In [1]: import numpy as np

In [2]: from numpy import linalg as LA

In [3]: np.set_printoptions(suppress=True, linewidth=200)

In [4]: A = np.load("out1.npy")

In [5]: A.round(2)
Out[5]: 
array([[-0.08, -0.63,  0.5 ,  0.59],
       [ 0.31, -0.69, -0.64, -0.15],
       [-0.86, -0.03, -0.45,  0.23],
       [ 0.39,  0.36, -0.38,  0.76]])

In [6]: # columns are unit length and at right angles

In [7]: Q = A.astype(float).copy()

In [8]: for j in range(4):
   ...:     Q[:, j] -= Q[:, :j] @ (Q[:, :j].T @ Q[:, j])
   ...:     Q[:, j] /= LA.norm(Q[:, j])
   ...: 

In [9]: Q.round(2)
Out[9]: 
array([[-0.08, -0.63,  0.5 ,  0.59],
       [ 0.31, -0.69, -0.64, -0.15],
       [-0.86, -0.03, -0.45,  0.23],
       [ 0.39,  0.36, -0.38,  0.76]])

In [10]: np.round(Q.T @ Q, 2) + 0
Out[10]: 
array([[1., 0., 0., 0.],
       [0., 1., 0., 0.],
       [0., 0., 1., 0.],
       [0., 0., 0., 1.]])

In [11]: x = np.array([3, 1, 1, 2])

In [12]: round(LA.det(Q), 2)
Out[12]: np.float64(-1.0)

In [13]: np.round(np.sort(np.abs(np.degrees(np.angle(LA.eigvals(Q))))), 2)
Out[13]: array([  0.  , 103.28, 103.28, 180.  ])

In [14]: [p for p in range(1, 25) if np.allclose(LA.matrix_power(Q, p), np.eye(4))]
Out[14]: []

In [15]: round(float(LA.norm(x)), 2), round(float(LA.norm(Q @ x)), 2)
Out[15]: (3.87, 3.87)

In [16]: X = np.diag(np.array([1, 1, 1])) + 2 * np.eye(3, k=1) + 2 * np.eye(3, k=-1)

In [17]: X
Out[17]: 
array([[1., 2., 0.],
       [2., 1., 2.],
       [0., 2., 1.]])

In [18]: # equal to its transpose

In [19]: ev, V = LA.eigh(X)

In [20]: np.unique(ev.round(6) + 0, return_counts=True)[1]
Out[20]: array([1, 1, 1])

In [21]: ev.round(2)
Out[21]: array([-1.83,  1.  ,  3.83])

In [22]: np.round(np.abs(V[:, -1]), 2)
Out[22]: array([0.5 , 0.71, 0.5 ])

In [23]: np.round(LA.svd(X, compute_uv=False), 2)
Out[23]: array([3.83, 1.83, 1.  ])

In [24]: x = np.array([-1, -1, -2])

In [25]: h1 = np.maximum(X @ x, 0)

In [26]: np.flatnonzero(h1 > 1e-9)
Out[26]: array([], dtype=int64)

In [27]: h1
Out[27]: array([0., 0., 0.])

In [28]: ev, V = LA.eigh(X)

In [29]: x = np.array([2, 3, 0])

In [30]: np.round(V * np.abs(ev) @ V.T, 2)
Out[30]: 
array([[1.91, 0.71, 0.91],
       [0.71, 2.83, 0.71],
       [0.91, 0.71, 1.91]])

In [31]: x @ X @ x
Out[31]: np.float64(37.0)

In [32]: other = np.array([[1, 1, 3]])

In [33]: arr = np.block([[np.zeros((1, 1)), other], [other.T, np.zeros((3, 3))]])

In [34]: arr
Out[34]: 
array([[0., 1., 1., 3.],
       [1., 0., 0., 0.],
       [1., 0., 0., 0.],
       [3., 0., 0., 0.]])

In [35]: np.round(np.trace(LA.pinv(arr) @ arr), 2)
Out[35]: np.float64(2.0)

In [36]: np.allclose(arr[:-1].T @ LA.lstsq(arr[:-1].T, arr[-1])[0], arr[-1])
Out[36]: True

In [37]: np.unique(arr.round(6), axis=0).shape
Out[37]: (3, 4)

In [38]: round(LA.eigvals(arr).sum().real, 2)
Out[38]: np.float64(-0.0)

In [39]: np.einsum("ij,ji->", arr, arr)
Out[39]: np.float64(22.0)

In [40]: np.round(LA.det(2 * arr), 2), round(float(LA.det(arr)), 2)
Out[40]: (np.float64(0.0), 0.0)

In [41]: round(LA.det(arr[::-1]), 2)
Out[41]: np.float64(0.0)

In [42]: np.round(LA.det(arr.T), 2)
Out[42]: np.float64(0.0)

In [43]: round(LA.norm(arr, 2) / LA.norm(arr), 2)
Out[43]: np.float64(0.71)

In [44]: Uu, sigma, Vh = LA.svd(arr)

In [45]: np.argmax(sigma[:-1] / (sigma[1:] + 1e-6)) + 1
Out[45]: np.int64(2)

In [46]: sigma.round(2) + 0
Out[46]: array([3.32, 3.32, 0.  , 0.  ])

In [47]: other = Uu[:, :2] @ np.diag(sigma[:2]) @ Vh[:2]

In [48]: round(float(LA.norm(arr - other) / LA.norm(arr)), 2)
Out[48]: 0.0

In [49]: LA.matrix_rank(arr, rtol=0.05)
Out[49]: np.int64(2)

In [50]: round(float(np.abs(arr - other).max()), 2)
Out[50]: 0.0

In [51]: other = np.array([[-1, 0], [-2, -2], [1, -2], [-1, 1]])

In [52]: np.einsum("ij,ij->i", arr, arr)
Out[52]: array([11.,  1.,  1.,  9.])

In [53]: other.T @ arr.T
Out[53]: 
array([[-4., -1., -1., -3.],
       [-1.,  0.,  0.,  0.]])

In [54]: arr @ other
Out[54]: 
array([[-4., -1.],
       [-1.,  0.],
       [-1.,  0.],
       [-3.,  0.]])

In [55]: np.einsum("ik,kj->ji", arr, other)
Out[55]: 
array([[-4., -1., -1., -3.],
       [-1.,  0.,  0.,  0.]])

In [56]: np.vstack([arr, other.T]).shape
Out[56]: (6, 4)

In [57]: LA.matrix_rank(arr @ other)
Out[57]: np.int64(2)
